>>> import numpy as np
>>> np.set_printoptions(suppress=True, linewidth=100)
>>> tidy = lambda a: np.round(a, 2) + 0
>>> m1 = np.loadtxt("m.csv", delimiter=",")
>>> m1
array([[0., 0., 1., 1., 0., 0., 0., 0., 0., 1.],
       [0., 0., 0., 1., 0., 0., 0., 0., 0., 1.],
       [1., 0., 0., 1., 0., 0., 0., 0., 0., 1.],
       [1., 1., 1., 0., 0., 0., 0., 0., 0., 0.],
       [0., 0., 0., 0., 0., 1., 0., 1., 1., 0.],
       [0., 0., 0., 0., 1., 0., 1., 1., 1., 0.],
       [0., 0., 0., 0., 0., 1., 0., 1., 1., 0.],
       [0., 0., 0., 0., 1., 1., 1., 0., 1., 0.],
       [0., 0., 0., 0., 1., 1., 1., 1., 0., 0.],
       [1., 1., 1., 0., 0., 0., 0., 0., 0., 0.]])
>>> C2 = m1.T @ m1
>>> np.trace(C2), (m1 ** 2).sum()
(np.float64(32.0), np.float64(32.0))
>>> np.diag(C2)
array([3., 2., 3., 3., 3., 4., 3., 4., 4., 3.])
>>> np.allclose(C2, C2.T)
True
>>> Uu, sig, vt = np.linalg.svd(m1, full_matrices=False)
>>> tidy(Uu.T @ Uu)
array([[1., 0., 0., 0., 0., 0., 0., 0., 0., 0.],
       [0., 1., 0., 0., 0., 0., 0., 0., 0., 0.],
       [0., 0., 1., 0., 0., 0., 0., 0., 0., 0.],
       [0., 0., 0., 1., 0., 0., 0., 0., 0., 0.],
       [0., 0., 0., 0., 1., 0., 0., 0., 0., 0.],
       [0., 0., 0., 0., 0., 1., 0., 0., 0., 0.],
       [0., 0., 0., 0., 0., 0., 1., 0., 0., 0.],
       [0., 0., 0., 0., 0., 0., 0., 1., 0., 0.],
       [0., 0., 0., 0., 0., 0., 0., 0., 1., 0.],
       [0., 0., 0., 0., 0., 0., 0., 0., 0., 1.]])
>>> tidy(np.abs(vt[0]))
array([0.  , 0.  , 0.  , 0.  , 0.39, 0.48, 0.39, 0.48, 0.48, 0.  ])
>>> (sig > 1e-8).sum()
np.int64(8)
>>> tidy(Uu.T @ m1 @ vt.T)
array([[3.65, 0.  , 0.  , 0.  , 0.  , 0.  , 0.  , 0.  , 0.  , 0.  ],
       [0.  , 2.86, 0.  , 0.  , 0.  , 0.  , 0.  , 0.  , 0.  , 0.  ],
       [0.  , 0.  , 2.18, 0.  , 0.  , 0.  , 0.  , 0.  , 0.  , 0.  ],
       [0.  , 0.  , 0.  , 1.65, 0.  , 0.  , 0.  , 0.  , 0.  , 0.  ],
       [0.  , 0.  , 0.  , 0.  , 1.  , 0.  , 0.  , 0.  , 0.  , 0.  ],
       [0.  , 0.  , 0.  , 0.  , 0.  , 1.  , 0.  , 0.  , 0.  , 0.  ],
       [0.  , 0.  , 0.  , 0.  , 0.  , 0.  , 1.  , 0.  , 0.  , 0.  ],
       [0.  , 0.  , 0.  , 0.  , 0.  , 0.  , 0.  , 0.32, 0.  , 0.  ],
       [0.  , 0.  , 0.  , 0.  , 0.  , 0.  , 0.  , 0.  , 0.  , 0.  ],
       [0.  , 0.  , 0.  , 0.  , 0.  , 0.  , 0.  , 0.  , 0.  , 0.  ]])
>>> np.abs(Uu[:, 0]).round(6).argmax()
np.int64(5)
>>> tidy(sig / sig[0])
array([1.  , 0.78, 0.6 , 0.45, 0.27, 0.27, 0.27, 0.09, 0.  , 0.  ])
>>> tidy(sig)
array([3.65, 2.86, 2.18, 1.65, 1.  , 1.  , 1.  , 0.32, 0.  , 0.  ])
>>> tidy(vt @ vt.T)
array([[1., 0., 0., 0., 0., 0., 0., 0., 0., 0.],
       [0., 1., 0., 0., 0., 0., 0., 0., 0., 0.],
       [0., 0., 1., 0., 0., 0., 0., 0., 0., 0.],
       [0., 0., 0., 1., 0., 0., 0., 0., 0., 0.],
       [0., 0., 0., 0., 1., 0., 0., 0., 0., 0.],
       [0., 0., 0., 0., 0., 1., 0., 0., 0., 0.],
       [0., 0., 0., 0., 0., 0., 1., 0., 0., 0.],
       [0., 0., 0., 0., 0., 0., 0., 1., 0., 0.],
       [0., 0., 0., 0., 0., 0., 0., 0., 1., 0.],
       [0., 0., 0., 0., 0., 0., 0., 0., 0., 1.]])
>>> W0 = np.load("mat.npy")
>>> W0
array([[ 1.3 , -0.3 , -1.9 ,  0.9 ,  1.62,  0.3 ,  0.7 ,  1.7 ,  0.5 ],
       [-1.3 , -0.9 , -0.4 , -0.5 ,  3.31,  0.7 ,  0.2 ,  0.3 , -0.3 ],
       [-0.9 , -0.3 ,  1.2 , -1.  ,  3.62,  0.7 ,  1.3 , -1.2 , -1.1 ],
       [ 0.8 , -0.7 ,  0.5 ,  1.1 , -0.68, -0.1 ,  0.5 ,  0.  ,  0.5 ],
       [-2.1 , -2.6 ,  0.7 , -0.9 , -2.37, -0.5 , -0.6 , -1.7 ,  1.1 ],
       [ 0.9 , -0.6 ,  0.1 , -0.9 ,  4.11,  0.8 ,  1.6 , -0.7 ,  1.2 ],
       [-0.3 ,  0.8 , -0.8 , -2.1 , -6.92, -1.4 ,  0.1 , -0.2 ,  0.4 ],
       [ 0.3 ,  0.5 ,  0.5 , -0.3 , -5.12, -1.  , -1.8 ,  0.1 ,  0.3 ],
       [-0.6 ,  2.4 , -0.1 , -0.6 , -1.01, -0.2 , -0.1 ,  1.  ,  0.  ],
       [-0.3 ,  0.3 ,  0.3 ,  0.4 , -5.15, -1.  , -1.7 ,  0.9 ,  1.  ],
       [-0.3 ,  0.7 , -0.1 , -0.3 , -3.32, -0.7 , -0.1 ,  1.6 , -0.4 ],
       [-0.7 ,  0.7 ,  0.6 ,  0.3 ,  0.5 ,  0.1 , -0.3 , -0.7 , -0.5 ],
       [ 0.8 ,  0.6 ,  0.1 ,  0.  ,  5.18,  1.  , -0.6 , -0.4 , -0.3 ],
       [ 1.1 , -2.8 , -1.8 ,  0.2 , -2.08, -0.4 ,  0.8 , -0.4 ,  0.4 ],
       [-0.9 , -0.4 , -0.5 ,  1.6 ,  0.56,  0.1 ,  0.3 , -2.  , -0.5 ],
       [-0.9 , -0.3 ,  0.4 , -1.8 , -5.08, -1.  ,  0.4 ,  1.4 ,  1.4 ],
       [ 1.5 , -1.1 , -0.5 ,  0.3 ,  1.46,  0.3 ,  0.7 ,  1.  ,  0.  ],
       [-0.6 ,  1.9 ,  1.  , -0.8 , 10.61,  2.1 , -1.5 , -0.3 ,  2.6 ]])
>>> # column 4 dominates
>>> d = np.linalg.norm(W0[:, None] - W0[None], axis=-1)
>>> (d + 1e9 * np.eye(18)).round(6).argmin(axis=1)
array([16,  2,  1, 16, 13,  2, 15,  9, 10,  7,  8, 14,  5,  3, 11,  6,  0, 12])
>>> vec = np.array([0, -1, 1, -1, 0, 2, -2, -2, 1])
>>> y = W0 @ vec
>>> tidy(y)
array([-6.2,  1.1,  2.6, -0.6,  8.9,  2.6, -1.7,  2. , -4.1,  0.2, -5.3,  1.3,  3.2, -0.4,  1.4,
       -1.7, -2.5, 10.3])
>>> tidy(np.linalg.solve(W0.T @ W0, W0.T @ y))
array([ 0., -1.,  1., -1.,  0.,  2., -2., -2.,  1.])
>>> tidy(np.linalg.pinv(W0) @ W0)
array([[1., 0., 0., 0., 0., 0., 0., 0., 0.],
       [0., 1., 0., 0., 0., 0., 0., 0., 0.],
       [0., 0., 1., 0., 0., 0., 0., 0., 0.],
       [0., 0., 0., 1., 0., 0., 0., 0., 0.],
       [0., 0., 0., 0., 1., 0., 0., 0., 0.],
       [0., 0., 0., 0., 0., 1., 0., 0., 0.],
       [0., 0., 0., 0., 0., 0., 1., 0., 0.],
       [0., 0., 0., 0., 0., 0., 0., 1., 0.],
       [0., 0., 0., 0., 0., 0., 0., 0., 1.]])
>>> tidy(np.linalg.lstsq(W0, y)[0])
array([ 0., -1.,  1., -1.,  0.,  2., -2., -2.,  1.])
>>> rng = np.random.default_rng(991)
>>> y = y + 0.3 * rng.normal(size=18)
>>> tidy(y)
array([-5.78,  1.19,  2.8 , -0.77,  9.17,  2.47, -1.75,  1.59, -3.83, -0.09, -4.71,  1.43,  3.57,
       -0.72,  1.14, -1.51, -2.13, 10.53])
>>> beta, *_ = np.linalg.lstsq(W0, y)
>>> [round(float(np.linalg.norm(np.linalg.solve(W0.T @ W0 + lam * np.eye(9), W0.T @ y))), 2) for lam in (0, 1, 10, 100)]
[7.24, 3.14, 2.19, 0.72]
>>> tidy(np.linalg.norm(y - W0 @ beta))
np.float64(0.52)
>>> tidy(beta)
array([-0.12, -1.07,  1.05, -1.01,  1.67, -6.2 , -2.  , -1.75,  0.94])
>>> tidy(W0.T @ (y - W0 @ beta))
array([0., 0., 0., 0., 0., 0., 0., 0., 0.])
